$ ipython --no-banner

In [1]: import numpy as np

In [2]: np.set_printoptions(precision=3, suppress=True, linewidth=100, floatmode="fixed")

In [3]: tidy = lambda a: np.round(a, 3) + 0

In [4]: K = np.array([[1, -1, 1, -1, -1, 1, -1, 1],
   ...:     [1, -1, -1, 1, -1, 1, 1, -1],
   ...:     [1, 1, -1, -1, -1, -1, 1, 1]])

In [5]: K.sum(axis=0)
Out[5]: array([ 3, -1, -1, -1, -3,  1,  1,  1])

In [6]: np.diff(K, axis=0)
Out[6]: 
array([[ 0,  0, -2,  2,  0,  0,  2, -2],
       [ 0,  2,  0, -2,  0, -2,  0,  2]])

In [7]: tidy(np.linalg.norm(K))
Out[7]: np.float64(4.899)

In [8]: print(K.shape)
(3, 8)

In [9]: print(np.unravel_index(np.abs(K).argmax(), K.shape))
(np.int64(0), np.int64(0))

In [10]: print(K - K[0])
[[ 0  0  0  0  0  0  0  0]
 [ 0  0 -2  2  0  0  2 -2]
 [ 0  2 -2  0  0 -2  2  0]]

In [11]: np.abs(K).max()
Out[11]: np.int64(1)

In [12]: np.zeros(3, 8)
---------------------------------------------------------------------------
TypeError                                 Traceback (most recent call last)
Cell In[12], line 1
----> 1 np.zeros(3, 8)

TypeError: Cannot interpret '8' as a data type

In [13]: print(np.linalg.matrix_rank(K))
3

In [14]: x = np.array([1, -2, -1, 1, 0, 0, 0, -2])

In [15]: K @ np.eye(8)[0]
Out[15]: array([1.000, 1.000, 1.000])

In [16]: print(np.sign((K @ x).round(6)))
[-1  1 -1]

In [17]: T = np.stack([K, 2 * K, K[::-1]])

In [18]: T.sum(axis=0)
Out[18]: 
array([[ 4, -2,  2, -4, -4,  2, -2,  4],
       [ 4, -4, -4,  4, -4,  4,  4, -4],
       [ 4,  2, -2, -4, -4, -2,  2,  4]])

In [19]: T.shape
Out[19]: (3, 3, 8)

In [20]: (T @ K.T).shape
Out[20]: (3, 3, 3)

In [21]: X = np.array([[2, 2, 0, 4, 0],
    ...:     [2, 0, 1, -2, -3],
    ...:     [0, 1, -4, 4, -1],
    ...:     [4, -2, 4, 2, 0],
    ...:     [0, -3, -1, 0, 2]])

In [22]: gram = X.T @ X

In [23]: np.linalg.matrix_rank(gram)
Out[23]: np.int64(5)

In [24]: tidy(np.linalg.eigvalsh(gram)[::-1])
Out[24]: array([52.589, 46.700, 21.680,  8.558,  0.472])

In [25]: np.trace(gram), (X ** 2).sum()
Out[25]: (np.int64(130), np.int64(130))

In [26]: print((X @ X.T).shape)
(5, 5)

In [27]: A2 = X[0, 0] * X[1:] - np.outer(X[1:, 0], X[0])

In [28]: A2
Out[28]: 
array([[  0,  -4,   2, -12,  -6],
       [  0,   2,  -8,   8,  -2],
       [  0, -12,   8, -12,   0],
       [  0,  -6,  -2,   0,   4]])

In [29]: X[:, 0] / X[0, 0]
Out[29]: array([1.000, 1.000, 0.000, 2.000, 0.000])

In [30]: np.flatnonzero(~A2.round(6).any(axis=1))
Out[30]: array([], dtype=int64)

In [31]: E = np.maximum(np.array([[0, 0],
    ...:     [0, 1],
    ...:     [2, 0],
    ...:     [2, 2],
    ...:     [3, 2],
    ...:     [2, 3],
    ...:     [0, 3],
    ...:     [0, 1],
    ...:     [0, 3],
    ...:     [3, 2],
    ...:     [0, 0],
    ...:     [1, 2],
    ...:     [1, 3]]) @ np.array([[-3, 2, 2], [2, -3, 1]]) + np.array([1, 2, 1]), 0)

In [32]: E
Out[32]: 
array([[1, 2, 1],
       [3, 0, 2],
       [0, 6, 5],
       [0, 0, 7],
       [0, 2, 9],
       [1, 0, 8],
       [7, 0, 4],
       [3, 0, 2],
       [7, 0, 4],
       [0, 2, 9],
       [1, 2, 1],
       [2, 0, 5],
       [4, 0, 6]])

In [33]: # rows 1 and 7 are equal

In [34]: cen = E - E.mean(axis=0)

In [35]: vecs = np.linalg.svd(cen)[2][:1]

In [36]: A2 = cen - cen @ vecs.T @ vecs

In [37]: tidy(np.cov(cen @ vecs.T, rowvar=False))
Out[37]: np.float64(10.049)

In [38]: tidy((cen @ vecs.T).std(axis=0))
Out[38]: array([3.046])

In [39]: cen = (E - E.mean(axis=0)) / E.std(axis=0)

In [40]: cen.std(axis=0)
Out[40]: array([1.000, 1.000, 1.000])

In [41]: np.argwhere(np.abs(cen) > 2)
Out[41]: array([[2, 1]])

In [42]: c = np.linalg.lstsq(np.delete(cen, 2, axis=1), cen[:, 2])[0]

In [43]: print(tidy(1 - np.var(cen[:, 2] - np.delete(cen, 2, axis=1) @ c)))
0.138

In [44]: np.abs(c).argmax()
Out[44]: np.int64(0)

In [45]: tidy(c)
Out[45]: array([-0.433, -0.189])

In [46]: x = np.array([1, 5, 5])

In [47]: target = E @ x

In [48]: c, lr = np.zeros(3), 1 / np.linalg.norm(E, 2) ** 2

In [49]: for i in range(60):
    ...:     c -= lr * E.T @ (E @ c - target)
    ...:     if i % 10 == 0: print(i, round(np.linalg.norm(E @ c - target), 3))
    ...: 
0 25.163
10 9.184
20 4.148
30 1.887
40 0.859
50 0.391

In [50]: tidy(np.linalg.cond(E))
Out[50]: np.float64(3.634)

In [51]: ev, vecs = np.linalg.eig(X)

In [52]: print(tidy(np.prod(ev)))
464.0

In [53]: tidy(ev)
Out[53]: array([-7.252, -2.925,  0.687,  6.834,  4.656])

In [54]: tidy(np.sort(np.linalg.eigvals(np.linalg.inv(X))))
Out[54]: array([-0.342, -0.138,  0.146,  0.215,  1.455])

In [55]: rng = np.random.default_rng(941586)

In [56]: z = rng.permutation(5)

In [57]: z
Out[57]: array([0, 1, 3, 4, 2])

In [58]: A2 = X[z][:, z]

In [59]: np.allclose(A2, X)
Out[59]: False

In [60]: print(tidy(np.linalg.det(A2)), tidy(np.linalg.det(X[z])))
464.0 464.0

In [61]: np.diag(A2)
Out[61]: array([ 2,  0,  2,  2, -4])

In [62]: tidy(np.sort(np.abs(np.linalg.eigvals(A2))))
Out[62]: array([0.687, 2.925, 4.656, 6.834, 7.252])

In [63]: data = np.load("out4.npy")

In [64]: tidy(data)
Out[64]: 
array([[ 0.638,  0.368, -0.109, -0.016,  0.288],
       [ 0.368,  0.407,  0.319,  0.013,  0.063],
       [-0.109,  0.319,  0.767,  0.046, -0.251],
       [-0.016,  0.013,  0.046,  0.003, -0.019],
       [ 0.288,  0.063, -0.251, -0.019,  0.185]])

In [65]: # symmetric

In [66]: tidy(np.poly(data))
Out[66]: array([ 1.000, -2.000,  1.000,  0.000,  0.000,  0.000])

In [67]: tidy(np.kron(np.eye(2, dtype=int), data))
Out[67]: 
array([[ 0.638,  0.368, -0.109, -0.016,  0.288,  0.000,  0.000,  0.000,  0.000,  0.000],
       [ 0.368,  0.407,  0.319,  0.013,  0.063,  0.000,  0.000,  0.000,  0.000,  0.000],
       [-0.109,  0.319,  0.767,  0.046, -0.251,  0.000,  0.000,  0.000,  0.000,  0.000],
       [-0.016,  0.013,  0.046,  0.003, -0.019,  0.000,  0.000,  0.000,  0.000,  0.000],
       [ 0.288,  0.063, -0.251, -0.019,  0.185,  0.000,  0.000,  0.000,  0.000,  0.000],
       [ 0.000,  0.000,  0.000,  0.000,  0.000,  0.638,  0.368, -0.109, -0.016,  0.288],
       [ 0.000,  0.000,  0.000,  0.000,  0.000,  0.368,  0.407,  0.319,  0.013,  0.063],
       [ 0.000,  0.000,  0.000,  0.000,  0.000, -0.109,  0.319,  0.767,  0.046, -0.251],
       [ 0.000,  0.000,  0.000,  0.000,  0.000, -0.016,  0.013,  0.046,  0.003, -0.019],
       [ 0.000,  0.000,  0.000,  0.000,  0.000,  0.288,  0.063, -0.251, -0.019,  0.185]])

In [68]: tidy(np.linalg.det(data.T))
Out[68]: np.float64(0.0)

In [69]: tidy(np.einsum("ij,ji->", data, data))
Out[69]: np.float64(2.0)

In [70]: tidy(np.linalg.det(2 * data)), tidy(np.linalg.det(data))
Out[70]: (np.float64(0.0), np.float64(0.0))

In [71]: Uu, sigma, Vt = np.linalg.svd(data)

In [72]: vecs = Vt[:(sigma > 1e-8).sum()]

In [73]: x = data[3] + 5 * data[2] + rng.integers(2) * np.eye(5)[4]

In [74]: tidy(x)
Out[74]: array([-0.561,  1.606,  3.881,  0.233, -0.276])

In [75]: tidy(np.diag(vecs.T @ vecs))
Out[75]: array([0.638, 0.407, 0.767, 0.003, 0.185])

In [76]: J = np.load("mat.npy")

In [77]: J
Out[77]: 
array([[ 0,  1,  0,  1,  0,  1],
       [-2, -3, -2, -3, -2, -3],
       [ 1, -1,  1, -1,  1, -1],
       [ 0,  1,  0,  1,  0,  1],
       [-2, -3, -2, -3, -2, -3],
       [ 1, -1,  1, -1,  1, -1]])

In [78]: u = np.array([0, 2, 2])

In [79]: np.correlate(J[4], J[0], "full")
Out[79]: array([-2, -3, -4, -6, -6, -9, -4, -6, -2, -3,  0])

In [80]: np.polyval(u, J[4])
Out[80]: array([-2, -4, -2, -4, -2, -4])

In [81]: print(np.cross(J[4, :3], J[0, :3]))
[ 2  0 -2]

In [82]: A2 = np.array([[-2, 0], [0, 2], [-2, -3], [3, -2], [3, -3], [-1, 2]])

In [83]: np.einsum("ik,kj->ji", J, A2)
Out[83]: 
array([[ 2, -4, -3,  2, -4, -3],
       [ 2,  6, -8,  2,  6, -8]])

In [84]: np.linalg.matrix_rank(np.vstack([J, A2.T]))
Out[84]: np.int64(4)

In [85]: J @ A2
Out[85]: 
array([[ 2,  2],
       [-4,  6],
       [-3, -8],
       [ 2,  2],
       [-4,  6],
       [-3, -8]])

In [86]: A2 @ J
---------------------------------------------------------------------------
ValueError                                Traceback (most recent call last)
Cell In[86], line 1
----> 1 A2 @ J

ValueError: matmul: Input operand 1 has a mismatch in its core dimension 0, with gufunc signature (n?,k),(k,m?)->(n?,m?) (size 6 is different from 2)

In [87]: np.einsum("ij->j", J)
Out[87]: array([-2, -6, -2, -6, -2, -6])

In [88]: A2.T @ J.T
Out[88]: 
array([[ 2, -4, -3,  2, -4, -3],
       [ 2,  6, -8,  2,  6, -8]])

In [89]: A = np.loadtxt("test0.csv", delimiter=",")

In [90]: A
Out[90]: 
array([[-5.000,  3.000,  4.000],
       [-4.000, 10.000,  1.000],
       [-3.000,  0.000,  0.000]])

In [91]: Q, R = np.linalg.qr(A)

In [92]: Q.shape, R.shape
Out[92]: ((3, 3), (3, 3))

In [93]: print(tidy(abs(R[0, 0])), tidy(np.linalg.norm(A[:, 0])))
7.071 7.071

In [94]: print(tidy(Q.T @ Q))
[[1.000 0.000 0.000]
 [0.000 1.000 0.000]
 [0.000 0.000 1.000]]

In [95]: feats = np.array([[1, -2, 2], [2, -2, 4], [-2, 1, -4], [-2, 1, -4]])

In [96]: Uu, sigma, Vt = np.linalg.svd(feats, full_matrices=False)

In [97]: tidy(sigma / sigma[0])
Out[97]: array([1.000, 0.168, 0.000])

In [98]: tidy(Vt @ Vt.T)
Out[98]: 
array([[1.000, 0.000, 0.000],
       [0.000, 1.000, 0.000],
       [0.000, 0.000, 1.000]])

In [99]: Uu.shape, sigma.shape, Vt.shape
Out[99]: ((4, 3), (3,), (3, 3))

In [100]: np.allclose(Uu * sigma @ Vt, feats)
Out[100]: True

In [101]: T = np.stack([feats, -1 * feats, feats[::-1]])

In [102]: print(tidy(np.linalg.norm(T, axis=(1, 2))))
[8.660 8.660 8.660]

In [103]: print(np.linalg.matrix_rank(T))
[2 2 2]

In [104]: print(T.sum(axis=0))
[[-2  1 -4]
 [-2  1 -4]
 [ 2 -2  4]
 [ 1 -2  2]]

In [105]: (T @ feats.T).shape
Out[105]: (3, 4, 4)

In [106]: print(np.einsum("bij,cij->bc", T, T))
[[ 75 -75 -68]
 [-75  75  68]
 [-68  68  75]]

In [107]: T.shape
Out[107]: (3, 4, 3)

In [108]: arr = np.loadtxt("sample11.csv", delimiter=",")

In [109]: arr
Out[109]: 
array([[-4.103,  0.105,  0.857],
       [-2.586, -0.014, -0.838],
       [-0.656,  1.130,  3.456],
       [-5.060, -1.635,  1.533],
       [ 0.189,  4.292,  1.467],
       [ 0.202, -0.770, -4.244],
       [-2.407, -1.198,  0.899],
       [ 1.322,  2.031,  3.834],
       [-0.102,  0.887, -1.328],
       [ 1.319,  0.982, -1.595],
       [-0.866, -2.387, -0.832],
       [-6.963,  6.663, -2.181],
       [ 4.923,  0.123, -3.112],
       [-6.187,  1.109,  2.489],
       [-2.188,  1.311, -1.165]])

In [110]: A2 = np.c_[arr[:, :1] @ np.array([[3]]), np.array([2, 3, 2, 3, 0, 1, 0, 1, 3, 3, 2, 1, 2, 3, 1])]

In [111]: tidy(A2)
Out[111]: 
array([[-12.309,   2.000],
       [ -7.758,   3.000],
       [ -1.968,   2.000],
       [-15.180,   3.000],
       [  0.567,   0.000],
       [  0.606,   1.000],
       [ -7.221,   0.000],
       [  3.966,   1.000],
       [ -0.306,   3.000],
       [  3.957,   3.000],
       [ -2.598,   2.000],
       [-20.889,   1.000],
       [ 14.769,   2.000],
       [-18.561,   3.000],
       [ -6.564,   1.000]])

In [112]: tidy(np.linalg.norm(np.linalg.qr(arr)[0].T @ A2, axis=0) ** 2 / ((A2 ** 2).sum(axis=0) + 1e-12))
Out[112]: array([1.000, 0.207])

In [113]: tidy(np.linalg.lstsq(arr, A2[:, 0])[0])
Out[113]: array([3.000, 0.000, 0.000])

In [114]: print(tidy(np.linalg.norm(arr, 1)), tidy(np.linalg.norm(arr, np.inf)))
39.073 15.807

In [115]: tidy(arr[8] @ arr[2])
Out[115]: np.float64(-3.52)

In [116]: tidy(np.linalg.norm(arr, 2))
Out[116]: np.float64(13.938)

In [117]: tidy(np.linalg.norm(arr, axis=0))
Out[117]: array([13.246,  9.129,  8.854])

In [118]: tidy(np.linalg.norm(arr, "nuc"))
Out[118]: np.float64(30.834)

In [119]: tidy(np.linalg.norm(arr) ** 2 / np.linalg.norm(arr, 2) ** 2)
Out[119]: np.float64(1.736)

In [120]: tidy(np.linalg.norm(arr[8] - arr[2]))
Out[120]: np.float64(4.822)

In [121]: cen = arr - arr.mean(axis=0)

In [122]: Uu, sigma, Vt = np.linalg.svd(cen, full_matrices=False)

In [123]: np.abs(Vt[0]).argmax()
Out[123]: np.int64(0)

In [124]: tidy(sigma)
Out[124]: array([12.371,  8.462,  8.131])

In [125]: tidy((sigma ** 2).sum() ** 2 / (sigma ** 4).sum())
Out[125]: np.float64(2.568)

In [126]: tidy(np.abs(Vt[-1]))
Out[126]: array([0.369, 0.797, 0.479])

In [127]: np.abs(Uu[:, 0]).argmax()
Out[127]: np.int64(12)

In [128]: print((np.sign(Uu[:, 0]) == np.sign(Uu[0, 0])).astype(int))
[1 1 1 1 0 0 1 0 0 0 0 1 0 1 1]

In [129]: np.linalg.matrix_rank(cen)
Out[129]: np.int64(3)

In [130]: tidy(cen.mean(axis=0))
Out[130]: array([0.000, 0.000, 0.000])
